% python3 -q
>>> import numpy as np
>>> np.set_printoptions(precision=2, suppress=True, linewidth=140)
>>> E = np.load("a.npy")
>>> E
array([[0, 1, 0],
       [0, 0, 1],
       [1, 0, 0]])
>>> # rows sum to 1
>>> np.sort(np.abs(np.linalg.eigvals(E)))[::-1]
array([1., 1., 1.])
>>> E @ np.ones(3)
array([1., 1., 1.])
>>> p = np.eye(3)[0]
>>> for _ in range(7):
...     p = p @ E
...     print(p.round(2))
... 
[0. 1. 0.]
[0. 0. 1.]
[1. 0. 0.]
[0. 1. 0.]
[0. 0. 1.]
[1. 0. 0.]
[0. 1. 0.]
>>> K = np.load("test11.npy")
>>> K
array([[0, 0, 1, 0, 0, 1, 0, 0],
       [0, 0, 1, 0, 0, 0, 0, 1],
       [1, 1, 0, 1, 0, 0, 0, 0],
       [0, 0, 1, 0, 0, 0, 1, 0],
       [0, 0, 0, 0, 0, 0, 0, 0],
       [1, 0, 0, 0, 0, 0, 1, 0],
       [0, 0, 0, 1, 0, 1, 0, 0],
       [0, 1, 0, 0, 0, 0, 0, 0]])
>>> Uu, sv, VT = np.linalg.svd(K)
>>> np.argmax(sv[:-1] / (sv[1:] + 1e-6)) + 1
np.int64(7)
>>> sv.round(2) + 0
array([2.15, 1.94, 1.62, 1.27, 0.9 , 0.62, 0.42, 0.  ])
>>> Y = Uu[:, :7] @ np.diag(sv[:7]) @ VT[:7]
>>> np.linalg.matrix_rank(K, rtol=0.05)
np.int64(7)
>>> Y.round(2) + 0
array([[0., 0., 1., 0., 0., 1., 0., 0.],
       [0., 0., 1., 0., 0., 0., 0., 1.],
       [1., 1., 0., 1., 0., 0., 0., 0.],
       [0., 0., 1., 0., 0., 0., 1., 0.],
       [0., 0., 0., 0., 0., 0., 0., 0.],
       [1., 0., 0., 0., 0., 0., 1., 0.],
       [0., 0., 0., 1., 0., 1., 0., 0.],
       [0., 1., 0., 0., 0., 0., 0., 0.]])
>>> np.linalg.matrix_rank(Y)
np.int64(7)
>>> arr = np.loadtxt("m.csv", delimiter=",")
>>> arr
array([[  3.,  -2.,  -1.,  -2.],
       [  1.,  -4.,   0.,  -5.],
       [ -1.,  -1.,   3.,  -3.],
       [ -3.,  -3.,   0.,  -4.],
       [ -4.,  -4.,  -3.,  -2.],
       [ -7.,  -7.,  -4.,  -2.],
       [ -8., -10.,  -5.,  -2.],
       [ -9., -10.,  -4.,  -5.],
       [ -8.,  -7.,  -1.,  -8.],
       [ -7., -10.,   0., -11.],
       [ -9.,  -9.,   0., -13.],
       [ -7., -10.,  -1., -13.],
       [-10.,  -8.,   1., -14.],
       [ -9.,  -9.,   4., -16.],
       [ -7., -10.,   5., -19.],
       [ -5., -10.,   7., -18.],
       [ -6.,  -9.,   6., -20.],
       [ -4., -12.,   7., -17.],
       [ -4., -14.,   4., -19.]])
>>> Ac = (arr - arr.mean(axis=0)) / arr.std(axis=0)
>>> Ac.std(axis=0)
array([1., 1., 1., 1.])
>>> beta = np.linalg.lstsq(np.delete(Ac, 3, axis=1), Ac[:, 3])[0]
>>> beta
array([ 0.21,  0.37, -0.72])
>>> vec = np.array([-3, -3, 0, -1])
>>> rhs = arr @ vec
>>> np.round(np.linalg.pinv(arr) @ arr, 2) + 0
array([[1., 0., 0., 0.],
       [0., 1., 0., 0.],
       [0., 0., 1., 0.],
       [0., 0., 0., 1.]])
>>> np.round(np.linalg.lstsq(arr, rhs)[0], 2) + 0
array([-3., -3.,  0., -1.])
>>> rhs
array([-1., 14.,  9., 22., 26., 44., 56., 62., 53., 62., 67., 64., 68., 70., 70., 63., 65., 65., 73.])
>>> rng = np.random.default_rng(979935)
>>> rhs = rhs + 0.1 * rng.normal(size=19)
>>> rhs
array([-1.03, 13.96,  9.2 , 22.17, 25.99, 44.17, 55.98, 61.91, 52.95, 61.96, 67.16, 63.96, 67.82, 70.17, 70.04, 62.81, 65.14, 64.86, 72.93])
>>> beta, *_ = np.linalg.lstsq(arr, rhs)
>>> [round(float(np.linalg.norm(np.linalg.solve(arr.T @ arr + lam * np.eye(4), arr.T @ rhs))), 2) for lam in (0, 1, 10, 100)]
[4.36, 4.33, 4.2, 3.85]
>>> beta.round(2) + 0
array([-3.01, -2.98,  0.  , -1.  ])
>>> F = np.load("x.npy")
>>> F
array([[0., 4., 8.],
       [4., 0., 0.],
       [8., 0., 0.]])
>>> # symmetric
>>> Y = F + rng.integers(-2, 3, (3, 2)) @ rng.integers(-2, 3, (2, 3))
>>> Y
array([[ 6.,  6., 12.],
       [ 5.,  3., -2.],
       [10.,  6., -4.]])
>>> Y - F
array([[ 6.,  2.,  4.],
       [ 1.,  3., -2.],
       [ 2.,  6., -4.]])
>>> w, V = np.linalg.eigh(F)
>>> vec = np.array([2, 0, 1])
>>> np.abs(F).sum(axis=1).max(), round(np.abs(w).max(), 2)
(np.float64(12.0), np.float64(8.94))
>>> (np.sign(V[:, -1].round(6)) == np.sign(V[0, -1].round(6))).astype(int)
array([1, 1, 1])
>>> np.linalg.norm(F, axis=1)
array([8.94, 4.  , 8.  ])
>>> np.linalg.norm(F, axis=1).argmax()
np.int64(0)
>>> np.round(np.linalg.norm(F, 1), 2), round(np.linalg.norm(F, np.inf), 2)
(np.float64(12.0), np.float64(12.0))
>>> round(np.linalg.norm(F) ** 2 / np.linalg.norm(F, 2) ** 2, 2)
np.float64(2.0)
>>> F[1] @ F[2]
np.float64(32.0)
>>> round(np.linalg.norm(F, "nuc"), 2)
np.float64(17.89)
>>> np.round(np.linalg.norm(F[1] - F[2]), 2)
np.float64(4.0)
>>> round(np.abs(np.linalg.eigvals(F)).max(), 2)
np.float64(8.94)
>>> np.sort(np.abs(np.linalg.eigvals(F)))
array([0.  , 8.94, 8.94])
>>> np.round(np.linalg.det(F), 2)
np.float64(0.0)
>>> np.allclose(F @ F.T, F.T @ F)
True
>>> (F + F.T) / 2
array([[0., 4., 8.],
       [4., 0., 0.],
       [8., 0., 0.]])
>>> np.linalg.matrix_power(F, 2)
array([[80.,  0.,  0.],
       [ 0., 16., 32.],
       [ 0., 32., 64.]])
>>> W0 = np.array([[5, 0, -5, -2, 0, 1, 4, 0],
...     [0, 4, -2, -2, 2, -2, 2, 4],
...     [-5, -2, 6, 3, -1, 0, -5, -2],
...     [-2, -2, 3, 9, -7, -3, -5, -2],
...     [0, 2, -1, -7, 6, 2, 3, 2],
...     [1, -2, 0, -3, 2, 3, 1, -2],
...     [4, 2, -5, -5, 3, 1, 5, 2],
...     [0, 4, -2, -2, 2, -2, 2, 4]])
>>> W0
array([[ 5,  0, -5, -2,  0,  1,  4,  0],
       [ 0,  4, -2, -2,  2, -2,  2,  4],
       [-5, -2,  6,  3, -1,  0, -5, -2],
       [-2, -2,  3,  9, -7, -3, -5, -2],
       [ 0,  2, -1, -7,  6,  2,  3,  2],
       [ 1, -2,  0, -3,  2,  3,  1, -2],
       [ 4,  2, -5, -5,  3,  1,  5,  2],
       [ 0,  4, -2, -2,  2, -2,  2,  4]])
>>> # columns 1 and 7 are equal
>>> r = np.linalg.matrix_rank(W0)
>>> r
np.int64(3)
>>> ns = np.linalg.svd(W0)[2][r:].T
>>> [int(np.linalg.matrix_rank(W0[:, :j + 1])) for j in range(8)]
[1, 2, 2, 3, 3, 3, 3, 3]
>>> ns.shape
(8, 5)
>>> [int(np.linalg.matrix_rank(np.delete(W0, i, axis=0))) for i in range(8)]
[3, 3, 3, 3, 3, 3, 3, 3]
